$ python3 -q
>>> import numpy as np
>>> np.set_printoptions(suppress=True, linewidth=200)
>>> tidy = lambda a: np.round(a, 2) + 0
>>> A = np.array([[0, -1, 5, 0, 5, 2, 0],
...     [0, 0, 0, 0, 0, 0, 0],
...     [0, -2, 10, 0, 10, 4, 0],
...     [0, -1, 5, 0, 5, 2, 0],
...     [0, -2, 10, 0, 10, 4, 0]])
>>> # columns 0 and 3 are equal
>>> tidy(np.linalg.svd(A, compute_uv=False))
array([23.45,  0.  ,  0.  ,  0.  ,  0.  ])
>>> A.mean(axis=0)
array([ 0. , -1.2,  6. ,  0. ,  6. ,  2.4,  0. ])
>>> np.diff(A, axis=0)
array([[ 0,  1, -5,  0, -5, -2,  0],
       [ 0, -2, 10,  0, 10,  4,  0],
       [ 0,  1, -5,  0, -5, -2,  0],
       [ 0, -1,  5,  0,  5,  2,  0]])
>>> np.count_nonzero(A)
np.int64(16)
>>> A.sum(axis=0)
array([ 0, -6, 30,  0, 30, 12,  0])
>>> np.abs(A).max()
np.int64(10)
>>> print(np.linalg.matrix_rank(A))
1
>>> A.shape
(5, 7)
>>> tidy(np.linalg.norm(A))
np.float64(23.45)
>>> W2 = 5 * np.array([[-1.7, 0.7, 0.4, 1.1], [0.4, -1.2, -0.2, -0.1]])
>>> rng = np.random.default_rng(218)
>>> z = rng.integers(0, 2, 17)
>>> F = W2[z] + rng.normal(size=(17, 4))
>>> print(tidy(F))
[[  1.2   -4.99  -2.44  -1.33]
 [  1.89  -7.09  -0.84  -0.07]
 [  2.55  -7.04  -0.72  -2.72]
 [  1.15  -6.88  -0.63  -1.42]
 [  2.02  -5.05  -1.67  -0.04]
 [  2.6   -4.98  -1.39   0.82]
 [  1.59  -8.05  -0.97   0.88]
 [  2.63  -6.07   0.16  -1.4 ]
 [  1.3   -4.85  -0.12  -1.48]
 [ -8.09   2.82   3.45   5.11]
 [ -8.43   1.96   2.03   5.32]
 [ -9.66   2.21   1.65   6.42]
 [ -0.34  -5.54   0.15  -0.13]
 [ -9.36   1.47   1.99   6.19]
 [ -9.13   3.2    2.11   4.37]
 [-10.09   1.77   0.45   4.27]
 [  2.12  -6.13  -0.75   0.84]]
>>> z = F[:, 1] > np.median(F[:, 1])
>>> r0 = F[z].mean(axis=0) - F[~z].mean(axis=0)
>>> print(np.argsort(-np.abs(r0).round(6), kind="stable"))
[0 1 3 2]
>>> tidy(r0)
array([-8.  ,  6.76,  2.13,  4.48])
>>> z.astype(int)
array([0, 0, 0, 0, 0, 1, 0, 0, 1, 1, 1, 1, 0, 1, 1, 1, 0])
>>> cen = F - F.mean(axis=1)
Traceback (most recent call last):
  File "<python-input-24>", line 1, in <module>
    cen = F - F.mean(axis=1)
          ~~^~~~~~~~~~~~~~~~
ValueError: operands could not be broadcast together with shapes (17,4) (17,) 
>>> cen = F - F.mean(axis=0)
>>> Uu, sv, Vh = np.linalg.svd(cen, full_matrices=False)
>>> print(np.linalg.matrix_rank(cen))
4
>>> np.searchsorted(np.cumsum(sv ** 2) / (sv ** 2).sum(), 0.9) + 1
np.int64(1)
>>> np.abs(Uu[:, 0]).argmax()
np.int64(11)
>>> tidy(sv)
array([29.94,  4.3 ,  3.51,  3.29])
>>> tidy(cen.mean(axis=0))
array([0., 0., 0., 0.])
>>> print(np.abs(Vh[0]).argmax())
0
>>> tidy(np.abs(Vh[-1]))
array([0.31, 0.53, 0.77, 0.18])
>>> cen = F - F.mean(axis=0)
>>> evecs = np.linalg.svd(cen)[2][:2]
>>> other = cen - cen @ evecs.T @ evecs
>>> tidy(other.std(axis=0))
array([0.58, 0.56, 0.8 , 0.25])
>>> tidy((cen @ evecs.T).std(axis=0))
array([7.26, 1.04])
>>> print(tidy(np.cov(cen @ evecs.T, rowvar=False)))
[[56.02  0.  ]
 [ 0.    1.16]]
>>> np.linalg.norm(other, axis=1).round(6).argmax()
np.int64(15)
>>> r0, g = F[7], F[12]
>>> tidy(r0 @ r0)
np.float64(45.73)
>>> tidy(r0 @ g)
np.float64(32.92)
>>> pr = (r0 @ g) / (r0 @ r0) * r0
>>> tidy(np.linalg.norm(r0 + g) ** 2 + np.linalg.norm(r0 - g) ** 2)
np.float64(153.1)
>>> tidy(np.outer(r0, g))
array([[ -0.88, -14.58,   0.4 ,  -0.33],
       [  2.03,  33.6 ,  -0.92,   0.77],
       [ -0.05,  -0.89,   0.02,  -0.02],
       [  0.47,   7.76,  -0.21,   0.18]])
>>> tidy(g - pr)
array([-2.23, -1.17,  0.04,  0.88])
>>> other = np.array([[-1, 1, -1, -1],
...     [2, 1, -1, -2],
...     [1, 1, -2, -1],
...     [1, 1, -2, 1],
...     [2, -1, -2, -2],
...     [2, 0, 1, 0]])
>>> W2 = np.array([[-6, 2, -3, -8, -7, -2, -7],
...     [7, 3, -7, -8, -2, -6, 3],
...     [-8, -8, 4, -2, -6, 8, 5],
...     [9, -6, -3, -5, 7, -6, 2]])
>>> X = other @ W2
>>> X
array([[ 12,  15,  -5,   7,   4,  -6,   3],
       [-15,  27, -11, -12, -24,  -6, -20],
       [  8,  27, -15,  -7,  -4, -18, -16],
       [ 26,  15, -21, -17,  10, -30, -12],
       [-21,  29,  -1,   6, -14,  -2, -31],
       [-20,  -4,  -2, -18, -20,   4,  -9]])
>>> tidy(X @ np.linalg.pinv(X) @ X)
array([[ 12.,  15.,  -5.,   7.,   4.,  -6.,   3.],
       [-15.,  27., -11., -12., -24.,  -6., -20.],
       [  8.,  27., -15.,  -7.,  -4., -18., -16.],
       [ 26.,  15., -21., -17.,  10., -30., -12.],
       [-21.,  29.,  -1.,   6., -14.,  -2., -31.],
       [-20.,  -4.,  -2., -18., -20.,   4.,  -9.]])
>>> print(tidy(np.trace(np.linalg.pinv(X) @ X)))
4.0
>>> print(np.linalg.lstsq(X[:-1].T, X[-1])[2])
4
>>> arr = np.loadtxt("a.csv", delimiter=",")
>>> arr
array([[ 2., -1.,  2.,  0.,  0.,  1.],
       [-2.,  0., -2.,  0.,  1.,  0.],
       [-2.,  0., -2.,  0.,  1.,  0.],
       [ 0.,  0.,  0.,  0.,  0.,  0.],
       [ 2.,  1.,  1., -1.,  1.,  2.],
       [-3., -5., -3.,  2.,  3.,  2.],
       [ 1., -1., -2.,  0.,  2.,  1.],
       [ 1., -4.,  0.,  1.,  3.,  4.],
       [-1., -1.,  0.,  0.,  0.,  2.],
       [ 1., -1.,  2.,  0., -1.,  2.],
       [ 3., -2.,  0.,  0.,  2.,  2.],
       [ 4.,  0.,  3., -1.,  1.,  3.],
       [ 0.,  0.,  0.,  0.,  0.,  0.],
       [ 1., -3.,  2.,  1.,  2.,  2.],
       [ 1., -1.,  1.,  0.,  3.,  3.],
       [-1., -3.,  0.,  1.,  3.,  2.],
       [ 0., -1.,  0.,  0.,  1.,  1.],
       [ 0., -1.,  0.,  0.,  1.,  1.],
       [-1., -2.,  0.,  1.,  2.,  1.],
       [ 1., -3.,  2.,  1.,  2.,  2.],
       [-1., -2.,  0.,  1.,  2.,  1.],
       [-3., -5., -3.,  2.,  3.,  2.],
       [-1., -2.,  1.,  1., -2.,  0.],
       [-2., -4.,  1.,  2.,  0.,  1.],
       [ 0.,  0.,  0.,  0.,  0.,  0.],
       [ 2., -1.,  2.,  0.,  0.,  1.]])
>>> cen = arr - arr.mean(axis=0)
>>> Uu, sv, Vh = np.linalg.svd(cen, full_matrices=False)
>>> np.searchsorted(np.cumsum(sv ** 2) / (sv ** 2).sum(), 0.9) + 1
np.int64(3)
>>> tidy(cen.mean(axis=0))
array([0., 0., 0., 0., 0., 0.])
>>> print((np.sign(Uu[:, 0]) == np.sign(Uu[0, 0])).astype(int))
[1 0 0 1 1 0 0 0 0 1 1 1 1 1 1 0 1 1 0 1 0 0 1 0 1 1]
>>> np.abs(Uu[:, 0]).argmax()
np.int64(5)
>>> print(tidy(sv ** 2 / (sv ** 2).sum()))
[0.52 0.28 0.14 0.03 0.02 0.  ]
>>> np.abs(Vh[0]).argmax()
np.int64(0)
>>> arr.reshape(26, 7)
Traceback (most recent call last):
  File "<python-input-65>", line 1, in <module>
    arr.reshape(26, 7)
    ~~~~~~~~~~~^^^^^^^
ValueError: cannot reshape array of size 156 into shape (26,7)
>>> blk = arr.reshape(26, 2, -1)
>>> np.einsum("ihd,ihd->ih", blk, blk)
array([[ 9.,  1.],
       [ 8.,  1.],
       [ 8.,  1.],
       [ 0.,  0.],
       [ 6.,  6.],
       [43., 17.],
       [ 6.,  5.],
       [17., 26.],
       [ 2.,  4.],
       [ 6.,  5.],
       [13.,  8.],
       [25., 11.],
       [ 0.,  0.],
       [14.,  9.],
       [ 3., 18.],
       [10., 14.],
       [ 1.,  2.],
       [ 1.,  2.],
       [ 5.,  6.],
       [14.,  9.],
       [ 5.,  6.],
       [43., 17.],
       [ 6.,  5.],
       [21.,  5.],
       [ 0.,  0.],
       [ 9.,  1.]])
>>> blk.shape
(26, 2, 3)
>>> print(np.swapaxes(blk, 1, 2)[9])
[[ 1.  0.]
 [-1. -1.]
 [ 2.  2.]]
>>> np.einsum("ihd,jhd->hij", blk, blk).shape
(2, 26, 26)
>>> W0 = np.load("x.npy")
>>> print(W0)
[[ -9.11  12.19 -12.98]
 [-13.03   5.97  13.95]
 [  5.47   8.07  17.46]
 [ -7.62 -12.23  13.87]
 [  4.97   8.01  17.64]
 [-12.34  -5.5   14.74]
 [ 19.53   4.28  -0.5 ]
 [ -9.92  13.53 -10.88]
 [-13.55 -14.47   2.63]
 [ 19.94  -1.34   0.68]
 [-14.43  -1.06  13.81]
 [-18.79   3.26  -6.02]
 [ -5.4   17.09   8.88]
 [-10.41  16.81   3.02]
 [  8.73  -3.89  17.57]
 [ 10.55  -7.17 -15.41]
 [ 15.46  -3.47  12.2 ]
 [-17.83   5.75   6.99]
 [  2.37  16.66 -10.8 ]
 [  2.48  -6.47 -18.76]
 [-18.83  -0.09  -6.73]]
>>> W2 = W0[[16, 2]].astype(float)
>>> for _ in range(7):
...     z = np.linalg.norm(W0[:, None] - W2, axis=-1).argmin(axis=1)
...     W2 = np.array([W0[z == j].mean(axis=0) for j in range(2)])
... 
>>> print(z)
[1 1 1 1 1 1 0 1 1 0 1 1 1 1 0 0 0 1 1 0 1]
>>> tidy(W2[1] - W2[0])
array([-22.01,   7.94,   5.08])
>>> cen = (W0 - W0.mean(axis=0)) / W0.std(axis=0)
>>> tidy(cen.std(axis=0))
array([1., 1., 1.])
>>> beta = np.linalg.lstsq(np.delete(cen, 2, axis=1), cen[:, 2])[0]
>>> tidy(1 - np.var(cen[:, 2] - np.delete(cen, 2, axis=1) @ beta))
np.float64(0.01)
>>> O, evecs = np.linalg.qr(W0[:, :2])[0], np.linalg.qr(W0[:, 2:])[0]
>>> sv = np.linalg.svd(O.T @ evecs, compute_uv=False)
>>> print(tidy(np.linalg.norm(O @ O.T - evecs @ evecs.T, 2)))
1.0
>>> d = np.linalg.norm(W0[:, None] - W0[None], axis=-1)
>>> (d + 1e9 * np.eye(21)).round(6).argmin(axis=1)
array([ 7, 10,  4,  5,  2, 10,  9,  0,  3,  6,  5, 20, 13, 12, 16, 19, 14,  1,  0, 15, 11])
>>> tidy(np.linalg.norm(W0, axis=1))
array([20.  , 20.  , 20.  , 20.  , 20.  , 19.99, 20.  , 20.  , 20.  , 20.  , 20.  , 20.  , 20.  , 20.  , 20.  , 20.  , 20.  , 20.  , 20.  , 20.  , 20.  ])
>>> d.mean(axis=1).argmax()
np.int64(15)
>>> np.unravel_index(d.round(6).argmax(), d.shape)
(np.int64(1), np.int64(15))
>>> J = np.load("dump.npy")
>>> J
array([[-3, -2,  0,  0,  0,  0],
       [ 7,  7,  0,  0,  0,  0],
       [-9,  2,  0,  0,  0,  0],
       [ 0,  0, -3, -2,  0,  0],
       [ 0,  0,  7,  7,  0,  0],
       [ 0,  0, -9,  2,  0,  0],
       [ 0,  0,  0,  0, -3, -2],
       [ 0,  0,  0,  0,  7,  7],
       [ 0,  0,  0,  0, -9,  2]])
>>> r0 = np.array([-3, -2, 3])
>>> np.correlate(J[1], J[2], "full")
array([  0,   0,   0,   0,  14, -49, -63,   0,   0,   0,   0])
>>> np.convolve(J[1], r0)
array([-21, -35,   7,  21,   0,   0,   0,   0])
>>> np.array([np.convolve(row, r0, "same") for row in J])
array([[ 12,  -5,  -6,   0,   0,   0],
       [-35,   7,  21,   0,   0,   0],
       [ 12, -31,   6,   0,   0,   0],
       [  0,   9,  12,  -5,  -6,   0],
       [  0, -21, -35,   7,  21,   0],
       [  0,  27,  12, -31,   6,   0],
       [  0,   0,   0,   9,  12,  -5],
       [  0,   0,   0, -21, -35,   7],
       [  0,   0,   0,  27,  12, -31]])
>>> hat = J @ np.linalg.solve(J.T @ J, J.T)
>>> np.trace(hat)
np.float64(6.0)
>>> C2 = J.T @ J
>>> np.trace(C2), (J ** 2).sum()
(np.int64(588), np.int64(588))
>>> th = np.radians(90)
>>> r_ = np.eye(6)
>>> r_[0, 0] = r_[2, 2] = np.cos(th)
>>> r_[0, 2], r_[2, 0] = -np.sin(th), np.sin(th)
>>> print(tidy(r_))
[[ 0.  0. -1.  0.  0.  0.]
 [ 0.  1.  0.  0.  0.  0.]
 [ 1.  0.  0.  0.  0.  0.]
 [ 0.  0.  0.  1.  0.  0.]
 [ 0.  0.  0.  0.  1.  0.]
 [ 0.  0.  0.  0.  0.  1.]]
>>> other = J @ r_.T
>>> print(np.abs(other - J).max(axis=0))
[9. 0. 9. 0. 0. 0.]
>>> x = np.array([3, 1, 1, 4, 0, 5])
>>> y = J @ x
>>> print(tidy(np.linalg.lstsq(J, y)[0]))
[3. 1. 1. 4. 0. 5.]
>>> print(tidy(np.linalg.solve(J.T @ J, J.T @ y)))
[3. 1. 1. 4. 0. 5.]
>>> try:
...     np.linalg.solve(J, y)
... except np.linalg.LinAlgError as e:
...     print("failed:", e)
... 
failed: Last 2 dimensions of the array must be square
>>> y = y + 0.1 * rng.normal(size=9)
>>> tidy(y)
array([-11.11,  28.05, -25.03, -11.  ,  35.12,  -1.01, -10.14,  34.74,  10.04])
>>> beta, *_ = np.linalg.lstsq(J, y)
>>> print([round(float(np.linalg.norm(np.linalg.solve(J.T @ J + lam * np.eye(6), J.T @ y))), 2) for lam in (0, 1, 10, 100)])
[7.21, 7.09, 6.19, 3.14]
>>> print(tidy(np.linalg.norm(y - J @ beta)))
0.23
>>> print(beta.round())
[ 3.  1.  1.  4. -0.  5.]
>>> feats = np.load("mat.npy")
>>> feats
array([[ 0,  0,  0,  0,  0],
       [ 0,  2,  0,  0,  0],
       [ 0,  0, -1,  0,  0],
       [ 0,  0,  0, -1,  0],
       [ 0,  0,  0,  0,  0]])
>>> Uu, sv, Vh = np.linalg.svd(feats)
>>> evecs = Vh[:(sv > 1e-8).sum()]
>>> x = feats[3] + 4 * feats[4] + rng.integers(2) * np.eye(5)[1]
>>> x
array([ 0.,  1.,  0., -1.,  0.])
>>> evecs.T @ evecs
array([[0., 0., 0., 0., 0.],
       [0., 1., 0., 0., 0.],
       [0., 0., 1., 0., 0.],
       [0., 0., 0., 1., 0.],
       [0., 0., 0., 0., 0.]])
>>> np.allclose(evecs.T @ evecs @ x, x)
True
>>> evals, evecs = np.linalg.eigvalsh(feats)
Traceback (most recent call last):
  File "<python-input-125>", line 1, in <module>
    evals, evecs = np.linalg.eigvalsh(feats)
    ^^^^^^^^^^^^
ValueError: too many values to unpack (expected 2)
>>> evals, evecs = np.linalg.eigh(feats)
>>> evecs.T @ evecs
array([[1., 0., 0., 0., 0.],
       [0., 1., 0., 0., 0.],
       [0., 0., 1., 0., 0.],
       [0., 0., 0., 1., 0.],
       [0., 0., 0., 0., 1.]])
>>> np.abs(evecs[:, -1]).round(6).argmax()
np.int64(1)
>>> tidy(np.linalg.eigvalsh(feats + -1 * np.eye(5)))
array([-2., -2., -1., -1.,  1.])
>>> tidy(np.linalg.eigvalsh(feats @ feats))
array([0., 0., 1., 1., 4.])
>>> evecs @ np.diag(evals) @ evecs.T
array([[ 0.,  0.,  0.,  0.,  0.],
       [ 0.,  2.,  0.,  0.,  0.],
       [ 0.,  0., -1.,  0.,  0.],
       [ 0.,  0.,  0., -1.,  0.],
       [ 0.,  0.,  0.,  0.,  0.]])
>>> print(np.abs(evecs[:, -1]))
[0. 1. 0. 0. 0.]
>>> tidy(np.linalg.svd(feats, compute_uv=False))
array([2., 1., 1., 0., 0.])
>>> tidy(np.linalg.pinv(feats))
array([[ 0. ,  0. ,  0. ,  0. ,  0. ],
       [ 0. ,  0.5,  0. ,  0. ,  0. ],
       [ 0. ,  0. , -1. ,  0. ,  0. ],
       [ 0. ,  0. ,  0. , -1. ,  0. ],
       [ 0. ,  0. ,  0. ,  0. ,  0. ]])
>>> feats @ feats.T
array([[0, 0, 0, 0, 0],
       [0, 4, 0, 0, 0],
       [0, 0, 1, 0, 0],
       [0, 0, 0, 1, 0],
       [0, 0, 0, 0, 0]])
>>> tidy(np.linalg.norm(feats, axis=0))
array([0., 2., 1., 1., 0.])
>>> feats[:, 4] @ feats[:, 2]
np.int64(0)
>>> tidy(np.linalg.svd(feats, compute_uv=False))
array([2., 1., 1., 0., 0.])
>>> cen = (arr - arr.mean(axis=0)) / arr.std(axis=0)
>>> tidy(cen.std(axis=0))
array([1., 1., 1., 1., 1., 1.])
>>> np.argwhere(np.abs(cen) > 2)
array([[ 5,  1],
       [ 5,  2],
       [ 7,  5],
       [11,  0],
       [21,  1],
       [21,  2],
       [22,  4]])
>>> beta = np.linalg.lstsq(np.delete(cen, 0, axis=1), cen[:, 0])[0]
>>> tidy(beta)
array([-1.56,  0.63, -1.93,  0.26, -0.41])
>>> print(np.abs(beta).argmax())
2
>>> tidy(1 - np.var(cen[:, 0] - np.delete(cen, 0, axis=1) @ beta))
np.float64(0.91)
>>> K = np.load("test12.npy")
>>> print(K)
[[-2. -2.  2.]
 [ 1.  0.  2.]
 [ 0.  0.  1.]]
>>> other = K / np.sqrt((K ** 2).mean(axis=1, keepdims=True))
>>> tidy(K - K.mean(axis=1, keepdims=True))
array([[-1.33, -1.33,  2.67],
       [ 0.  , -1.  ,  1.  ],
       [-0.33, -0.33,  0.67]])
>>> print(tidy(np.linalg.norm(other, axis=1)))
[1.73 1.73 1.73]
